In [1]: import numpy as np

In [2]: np.set_printoptions(precision=2, suppress=True, linewidth=160, sign=" ")

In [3]: M = np.loadtxt("arr.csv", delimiter=",")

In [4]: print(M)
[[  5.   5.   5.]
 [  5.  10.  10.]
 [  5.  10.  15.]]

In [5]: round(float(np.linalg.eigvals(M).sum().real), 2)
Out[5]: 30.0

In [6]: np.poly(M)
Out[6]: array([   1.,  -30.,  125., -125.])

In [7]: np.einsum("ii->", M)
Out[7]: np.float64(30.0)

In [8]: round(float(np.linalg.det(2 * M)), 2), round(float(np.linalg.det(M)), 2)
Out[8]: (1000.0, 125.0)

In [9]: r0 = np.array([7, 9, 5])

In [10]: np.cross(M[1, :3], M[2, :3])
Out[10]: array([ 50., -25.,   0.])

In [11]: print(np.convolve(M[1], r0))
[  35.  115.  185.  140.   50.]

In [12]: np.diff(M, axis=0)
Out[12]: 
array([[ 0.,  5.,  5.],
       [ 0.,  0.,  5.]])

In [13]: M[:, 3]
IndexError: index 3 is out of bounds for axis 1 with size 3


In [14]: np.count_nonzero(M)
Out[14]: np.int64(9)

In [15]: np.linalg.matrix_rank(M)
Out[15]: np.int64(3)

In [16]: np.zeros(3, 3)
TypeError: Cannot interpret '3' as a data type


In [17]: Lm = np.linalg.cholesky(M)

In [18]: print(Lm)
[[ 2.24  0.    0.  ]
 [ 2.24  2.24  0.  ]
 [ 2.24  2.24  2.24]]

In [19]: Lm @ Lm.T
Out[19]: 
array([[  5.,   5.,   5.],
       [  5.,  10.,  10.],
       [  5.,  10.,  15.]])

In [20]: round(np.prod(np.diag(Lm)) ** 2, 2), np.round(np.linalg.det(M), 2)
Out[20]: (np.float64(125.0), np.float64(125.0))

In [21]: x = np.array([1, 0, 3])

In [22]: y = M @ x

In [23]: print(y)
[ 20.  35.  50.]

In [24]: np.linalg.solve(M, -2 * y)
Out[24]: array([-2.,  0., -6.])

In [25]: np.linalg.solve(M, y + M[:, 0])
Out[25]: array([ 2.,  0.,  3.])

In [26]: np.linalg.solve(M.T, M[0])
Out[26]: array([ 1.,  0.,  0.])

In [27]: np.linalg.solve(M, M[:, 1])
Out[27]: array([ 0.,  1.,  0.])

In [28]: np.linalg.solve(M, y[:-1])
ValueError: solve1: Input operand 1 has a mismatch in its core dimension 0, with gufunc signature (m,m),(m)->(m) (size 2 is different from 3)
